$ python3 -q
>>> import numpy as np
>>> np.set_printoptions(suppress=True, linewidth=160)
>>> rnd = lambda a: np.round(a, 4) + 0
>>> Y = np.array([[-3, 1], [1, -2]])
>>> W2 = np.array([[1, 5, 0], [6, 7, 3], [6, 6, 2]])
>>> E = np.kron(Y, W2)
>>> E
array([[ -3, -15,   0,   1,   5,   0],
       [-18, -21,  -9,   6,   7,   3],
       [-18, -18,  -6,   6,   6,   2],
       [  1,   5,   0,  -2, -10,   0],
       [  6,   7,   3, -12, -14,  -6],
       [  6,   6,   2, -12, -12,  -4]])
>>> rng = np.random.default_rng(9579)
>>> z = rng.permutation(6)
>>> Y = E[:, z] * rng.choice([-1, 1], 6)
>>> Y
array([[  0, -15,   0,  -3,   5,   1],
       [ -3, -21,   9, -18,   7,   6],
       [ -2, -18,   6, -18,   6,   6],
       [  0,   5,   0,   1, -10,  -2],
       [  6,   7,  -3,   6, -14, -12],
       [  4,   6,  -2,   6, -12, -12]])
>>> Uu, _, vt = np.linalg.svd(E.T @ Y)
>>> z
array([5, 1, 2, 0, 4, 3])
>>> rnd(np.linalg.lstsq(E, Y)[0])
array([[ 0.,  0.,  0.,  1.,  0.,  0.],
       [ 0.,  1.,  0.,  0.,  0.,  0.],
       [ 0.,  0., -1.,  0.,  0.,  0.],
       [ 0.,  0.,  0.,  0.,  0.,  1.],
       [ 0.,  0.,  0.,  0.,  1.,  0.],
       [-1.,  0.,  0.,  0.,  0.,  0.]])
>>> Y = E[0, 0] * E[1:] - np.outer(E[1:, 0], E[0])
>>> Y
array([[   0, -207,   27,    0,   69,   -9],
       [   0, -216,   18,    0,   72,   -6],
       [   0,    0,    0,    5,   25,    0],
       [   0,   69,   -9,   30,   12,   18],
       [   0,   72,   -6,   30,    6,   12]])
>>> np.flatnonzero(~Y.round(6).any(axis=1))
array([], dtype=int64)
>>> def softmax(z):
...     e = np.exp(z - z.max(axis=-1, keepdims=True))
...     return e / e.sum(axis=-1, keepdims=True)
... 
>>> rnd(softmax(E).sum(axis=1))
array([1., 1., 1., 1., 1., 1.])
>>> att = E @ E.T / np.sqrt(6)
>>> softmax(att)[1] @ E
array([-18., -21.,  -9.,   6.,   7.,   3.])
>>> softmax(att).round(6).argmax(axis=1)
array([1, 1, 1, 4, 4, 4])
>>> rnd(softmax(att))
array([[0., 1., 0., 0., 0., 0.],
       [0., 1., 0., 0., 0., 0.],
       [0., 1., 0., 0., 0., 0.],
       [0., 0., 0., 0., 1., 0.],
       [0., 0., 0., 0., 1., 0.],
       [0., 0., 0., 0., 1., 0.]])
>>> Y = E / np.sqrt((E ** 2).mean(axis=1, keepdims=True))
>>> np.linalg.matrix_rank(E - E.mean(axis=1, keepdims=True))
np.int64(5)
>>> np.linalg.matrix_rank(Y) == np.linalg.matrix_rank(E)
np.True_
>>> rnd(Y[4])
array([ 0.6779,  0.7909,  0.339 , -1.3558, -1.5818, -0.6779])
>>> A = np.diag(np.array([9, 4, 1, 0, 8, 0])) + -3 * np.eye(6, k=1) + -3 * np.eye(6, k=-1)
>>> A
array([[ 9., -3.,  0.,  0.,  0.,  0.],
       [-3.,  4., -3.,  0.,  0.,  0.],
       [ 0., -3.,  1., -3.,  0.,  0.],
       [ 0.,  0., -3.,  0., -3.,  0.],
       [ 0.,  0.,  0., -3.,  8., -3.],
       [ 0.,  0.,  0.,  0., -3.,  0.]])
>>> np.all(np.linalg.eigvalsh(A) > 0)
np.False_
>>> rnd(np.linalg.eigvalsh(A).min())
np.float64(-3.6566)
>>> rnd(np.abs(np.linalg.eigvals(A)).max())
np.float64(10.633)
>>> rnd(np.linalg.matrix_power(A, 3))
array([[ 927., -453.,  126.,  -27.,    0.,    0.],
       [-453.,  298., -144.,   45.,  -27.,    0.],
       [ 126., -144.,   73.,  -84.,   81.,  -27.],
       [ -27.,   45.,  -84.,   81., -273.,   72.],
       [   0.,  -27.,   81., -273.,  800., -246.],
       [   0.,    0.,  -27.,   72., -246.,   72.]])
>>> rnd(np.sort(np.abs(np.linalg.eigvals(A))))
array([ 1.0168,  1.111 ,  3.6566,  5.0301,  9.8995, 10.633 ])
>>> assert A == A.T
Traceback (most recent call last):
  File "<python-input-34>", line 1, in <module>
    assert A == A.T
           ^^^^^^^^
ValueError: The truth value of an array with more than one element is ambiguous. Use a.any() or a.all()
>>> np.allclose(A, A.T)
True
